% ipython --no-banner

In [1]: import numpy as np

In [2]: np.set_printoptions(precision=2, suppress=True, linewidth=100)

In [3]: X = np.load("data.npy")

In [4]: X
Out[4]: 
array([[ 8, -3,  5, -3, -4,  4],
       [ 2,  4, -1,  0,  3,  0],
       [ 1, -4, -4, -3,  4,  5],
       [ 0, -4, -1, 30,  2, -4],
       [ 3,  2, -4,  4, 31, -3],
       [-5, -5,  5,  0, -1, 10]])

In [5]: x = np.array([2, 0, 0, -2, 1, 2])

In [6]: rhs = X @ x

In [7]: rhs
Out[7]: array([ 26,   7,  22, -66,  23,   9])

In [8]: np.round(np.linalg.solve(X, X[:, 1]), 2) + 0
Out[8]: array([0., 1., 0., 0., 0., 0.])

In [9]: np.linalg.solve(X.T, X[0])
Out[9]: array([1., 0., 0., 0., 0., 0.])

In [10]: s = 5 * 0.5 ** np.arange(3)

In [11]: rng = np.random.default_rng(495)

In [12]: F = rng.normal(size=(11, 3)) * rng.permutation(s)

In [13]: F
Out[13]: 
array([[-3.92,  1.16,  1.83],
       [ 3.56, -0.97, -0.87],
       [ 0.16,  1.1 ,  4.27],
       [ 0.07, -0.02,  2.18],
       [ 1.06,  1.33,  1.14],
       [-1.44,  0.65, -4.62],
       [ 3.01,  1.94,  2.74],
       [ 3.17,  1.97,  0.81],
       [-2.36,  0.98, -5.35],
       [ 2.21, -1.31, -9.33],
       [ 0.29, -0.33,  1.95]])

In [14]: C = F[[3, 9]].astype(float)

In [15]: for _ in range(5):
    ...:     z = np.linalg.norm(F[:, None] - C, axis=-1).argmin(axis=1)
    ...:     C = np.array([F[z == j].mean(axis=0) for j in range(2)])
    ...: 

In [16]: z
Out[16]: array([0, 0, 0, 0, 0, 1, 0, 0, 1, 1, 0])

In [17]: C
Out[17]: 
array([[ 0.93,  0.77,  1.75],
       [-0.53,  0.11, -6.43]])

In [18]: C[1] - C[0]
Out[18]: array([-1.46, -0.67, -8.19])

In [19]: hat = F @ np.linalg.solve(F.T @ F, F.T)

In [20]: np.round(np.linalg.eigvalsh(hat), 2) + 0
Out[20]: array([0., 0., 0., 0., 0., 0., 0., 0., 1., 1., 1.])

In [21]: d = np.linalg.norm(F[:, None] - F[None], axis=-1)

In [22]: print(np.linalg.matrix_rank(d ** 2))
5

In [23]: np.flatnonzero(d[7] < d.mean() / 2)
Out[23]: array([4, 6, 7])

In [24]: d[:5, :5]
Out[24]: 
array([[0.  , 8.23, 4.76, 4.17, 5.03],
       [8.23, 0.  , 6.5 , 4.73, 3.95],
       [4.76, 6.5 , 0.  , 2.37, 3.26],
       [4.17, 4.73, 2.37, 0.  , 1.96],
       [5.03, 3.95, 3.26, 1.96, 0.  ]])

In [25]: d.shape
Out[25]: (11, 11)

In [26]: d[7].round(6).argsort(kind="stable")[:4]
Out[26]: array([7, 6, 4, 1])

In [27]: d[7]
Out[27]: array([ 7.21,  3.41,  4.66,  3.93,  2.23,  7.25,  1.94,  0.  ,  8.34, 10.71,  3.86])

In [28]: (d + 1e9 * np.eye(11)).round(6).argmin(axis=1)
Out[28]: array([ 3,  7,  3, 10,  3,  8,  7,  6,  5,  5,  3])

In [29]: def softmax(z):
    ...:     e = np.exp(z - z.max(axis=-1, keepdims=True))
    ...:     return e / e.sum(axis=-1, keepdims=True)
    ...: 

In [30]: softmax(F[4])
Out[30]: array([0.29, 0.39, 0.32])

In [31]: softmax(10 * F[4])
Out[31]: array([0.05, 0.82, 0.12])

In [32]: print(softmax(F[4] + -2))
[0.29 0.39 0.32]

In [33]: scores = F @ F.T / np.sqrt(3)

In [34]: print(np.round(softmax(scores + np.triu(np.full(scores.shape, -np.inf), 1)), 2) + 0)
[[1.   0.   0.   0.   0.   0.   0.   0.   0.   0.   0.  ]
 [0.   1.   0.   0.   0.   0.   0.   0.   0.   0.   0.  ]
 [0.   0.   1.   0.   0.   0.   0.   0.   0.   0.   0.  ]
 [0.04 0.   0.9  0.07 0.   0.   0.   0.   0.   0.   0.  ]
 [0.01 0.04 0.7  0.07 0.18 0.   0.   0.   0.   0.   0.  ]
 [0.   0.   0.   0.   0.   1.   0.   0.   0.   0.   0.  ]
 [0.   0.   0.03 0.   0.   0.   0.97 0.   0.   0.   0.  ]
 [0.   0.01 0.   0.   0.   0.   0.63 0.35 0.   0.   0.  ]
 [0.   0.   0.   0.   0.   0.02 0.   0.   0.98 0.   0.  ]
 [0.   0.   0.   0.   0.   0.   0.   0.   0.   1.   0.  ]
 [0.02 0.01 0.64 0.07 0.02 0.   0.16 0.02 0.   0.   0.06]]

In [35]: softmax(scores).round(6).argmax(axis=1)
Out[35]: array([0, 9, 2, 2, 6, 9, 6, 6, 9, 9, 2])

In [36]: J = np.array([[1, 1, -1, -1, 1, 1, -1, -1],
    ...:     [1, -1, -1, 1, -1, 1, 1, -1],
    ...:     [1, 1, -1, -1, -1, -1, 1, 1]])

In [37]: other = J[0, 0] * J[1:] - np.outer(J[1:, 0], J[0])

In [38]: other
Out[38]: 
array([[ 0, -2,  0,  2, -2,  0,  2,  0],
       [ 0,  0,  0,  0, -2, -2,  2,  2]])

In [39]: print(np.linalg.matrix_rank(other), np.linalg.matrix_rank(J))
2 3

In [40]: J[:, 0] / J[0, 0]
Out[40]: array([1., 1., 1.])

In [41]: r0 = np.array([1, 2, 0, 0, 2, 2])

In [42]: other = X + np.outer(r0, np.eye(6)[3])

In [43]: other
Out[43]: 
array([[ 8., -3.,  5., -2., -4.,  4.],
       [ 2.,  4., -1.,  2.,  3.,  0.],
       [ 1., -4., -4., -3.,  4.,  5.],
       [ 0., -4., -1., 30.,  2., -4.],
       [ 3.,  2., -4.,  6., 31., -3.],
       [-5., -5.,  5.,  2., -1., 10.]])

In [44]: np.linalg.matrix_rank(other - X)
Out[44]: np.int64(1)

In [45]: round(np.linalg.det(other) / np.linalg.det(X), 2), np.round(1 + np.linalg.solve(X, r0)[3], 2)
Out[45]: (np.float64(1.11), np.float64(1.11))

In [46]: np.linalg.matrix_rank(np.linalg.inv(other) - np.linalg.inv(X), tol=1e-8)
Out[46]: np.int64(1)

In [47]: other = np.c_[F[:, :1] @ np.array([[1]]), np.array([1, 2, 0, 1, 0, 2, 1, 2, 3, 1, 3])]

In [48]: other
Out[48]: 
array([[-3.92,  1.  ],
       [ 3.56,  2.  ],
       [ 0.16,  0.  ],
       [ 0.07,  1.  ],
       [ 1.06,  0.  ],
       [-1.44,  2.  ],
       [ 3.01,  1.  ],
       [ 3.17,  2.  ],
       [-2.36,  3.  ],
       [ 2.21,  1.  ],
       [ 0.29,  3.  ]])

In [49]: print(np.round(np.linalg.lstsq(F, other[:, 0])[0], 2) + 0)
[1. 0. 0.]

In [50]: np.linalg.matrix_rank(other)
Out[50]: np.int64(2)

In [51]: np.round(np.linalg.norm(other - F @ np.linalg.lstsq(F, other)[0], axis=0), 2) + 0
Out[51]: array([0.  , 4.91])

In [52]: np.linalg.matrix_rank(J)
Out[52]: np.int64(3)

In [53]: J.mean(axis=0)
Out[53]: array([ 1.  ,  0.33, -1.  , -0.33, -0.33,  0.33,  0.33, -0.33])

In [54]: J - J[0]
Out[54]: 
array([[ 0,  0,  0,  0,  0,  0,  0,  0],
       [ 0, -2,  0,  2, -2,  0,  2,  0],
       [ 0,  0,  0,  0, -2, -2,  2,  2]])

In [55]: np.round(np.linalg.norm(J), 2)
Out[55]: np.float64(4.9)

In [56]: np.linalg.svd(J, compute_uv=False)
Out[56]: array([2.83, 2.83, 2.83])

In [57]: other = J / np.linalg.norm(J, axis=1, keepdims=True)

In [58]: C2 = other @ other.T

In [59]: C2[1].round(2) + 0
Out[59]: array([0., 1., 0.])

In [60]: np.linalg.norm(other, axis=1)
Out[60]: array([1., 1., 1.])

In [61]: np.degrees(np.arccos(np.clip(C2[1, 2], -1, 1)))
Out[61]: np.float64(90.0)

In [62]: print(C2.round(2) + 0)
[[1. 0. 0.]
 [0. 1. 0.]
 [0. 0. 1.]]

In [63]: feats = np.load("block7.npy")

In [64]: feats
Out[64]: 
array([[ -0.3,   1.8,  -1.2,   0.2,  -1.1],
       [  1. ,  -0.7,   0.1,  -0.7,  -1.5],
       [  0.7,   1.3,  -0.1,   0. ,  -1.8],
       [  0.8,   0.3,   0.4,   0.9,   0.3],
       [ -0.7,   0.7,   0.3,   0.4,  -1.6],
       [  0.5,  -0.3,   1. ,   0.1,   0.2],
       [ -0.1,  -1. ,   0.4,  -2.5,  -0.8],
       [ -0.1,  -0.6,  -0.2,   0.9,  -0.1],
       [  1.3,  -1. ,  -0.9,  -0.2,   1.4],
       [  1. ,   0. ,   0.7,   0.3,   0.2],
       [  1.1,  -1.6,   2.4,  -0.2,  -0.5],
       [  1.7,   0. ,  -0.2,  -0.2,  -1.6],
       [ -0.7,   0.3,   1.4,  -0.8,   0.6],
       [  0.1,  -1. ,  -1.2,   0.4,  -1.3],
       [  0.2,  -1.1,  -1.3,  -0.5,  -0.4],
       [ -0.5,   2. ,  -0.3,   1.5,  -1.1],
       [ -0.6,   0.3,   0.7,  -1.1,   1.4],
       [-18. ,  22. ,  24. ,  22. , -28. ],
       [ -1. ,  -1. ,   0.8,  -1.3,  -1.1],
       [  0. ,  -0.8,  -0.6,   0.9,   0.6],
       [ -0.6,   1.4,  -0.4,  -1.6,   0.5],
       [ -1.7,  -0.5,   0.2,  -0.4,  -0.3],
       [  2.3,  -0.2,  -0.4,   0.7,  -0.8],
       [ -1.4,  -1.2,   0.8,  -1.8,   0.7],
       [ -0.9,   0.5,  -1.1,  -0.3,   1.3],
       [  0. ,   0.3,   0.4,   0.3,   2.7],
       [ -0.5,  -0.4,   0.7,   1.6,   0.6]])

In [65]: Q, V = np.linalg.qr(feats[:, :3])[0], np.linalg.qr(feats[:, 3:])[0]

In [66]: s = np.linalg.svd(Q.T @ V, compute_uv=False)

In [67]: round(np.linalg.norm(Q @ Q.T - V @ V.T, 2), 2)
Out[67]: np.float64(1.0)

In [68]: np.degrees(np.arccos(s.clip(0, 1)))
Out[68]: array([10.79, 80.48])

In [69]: x = np.array([5, 2, 2, -5, 2])

In [70]: rhs = feats @ x

In [71]: print(np.linalg.solve(feats.T @ feats, feats.T @ rhs))
[ 5.  2.  2. -5.  2.]

In [72]: rhs = rhs + 0.1 * rng.normal(size=27)

In [73]: rhs
Out[73]: 
array([  -3.58,    4.28,    2.22,    1.58,   -6.64,    3.85,    9.38,   -6.94,    6.52,    5.21,
          7.04,    5.8 ,    5.19,   -8.74,   -2.1 ,   -8.97,    7.49, -164.14,   -1.05,   -6.13,
          7.91,   -7.46,    5.06,    2.4 ,   -1.55,    5.13,   -8.67])

In [74]: beta, *_ = np.linalg.lstsq(feats, rhs)

In [75]: beta
Out[75]: array([ 4.97,  1.99,  2.02, -5.03,  2.01])

In [76]: print(np.round(feats.T @ (rhs - feats @ beta), 2) + 0)
[0. 0. 0. 0. 0.]

In [77]: d = np.linalg.norm(feats[:, None] - feats[None], axis=-1)

In [78]: (d + 1e9 * np.eye(27)).round(6).argmin(axis=1)
Out[78]: 
array([15, 11,  4,  9,  2,  9, 18, 19, 19,  5,  5,  1, 16, 14, 13,  0, 12, 15,  6,  7, 16, 18, 11,
       18, 20, 16,  7])

In [79]: np.linalg.matrix_rank(d ** 2)
Out[79]: np.int64(7)

In [80]: Xc = feats - feats.mean(axis=1)
---------------------------------------------------------------------------
ValueError                                Traceback (most recent call last)
Cell In[80], line 1
----> 1 Xc = feats - feats.mean(axis=1)

ValueError: operands could not be broadcast together with shapes (27,5) (27,) 

In [81]: Xc = feats - feats.mean(axis=0)

In [82]: left, s, vt = np.linalg.svd(Xc, full_matrices=False)

In [83]: vt[0] * np.sign(vt[0, np.abs(vt[0]).argmax()])
Out[83]: array([ 0.35, -0.43, -0.46, -0.43,  0.54])

In [84]: s
Out[84]: array([50.75,  5.96,  5.44,  4.87,  3.52])

In [85]: np.linalg.matrix_rank(Xc)
Out[85]: np.int64(5)

In [86]: round((s ** 2).sum() ** 2 / (s ** 4).sum(), 2)
Out[86]: np.float64(1.08)

In [87]: np.abs(vt[-1])
Out[87]: array([0.52, 0.64, 0.35, 0.43, 0.13])
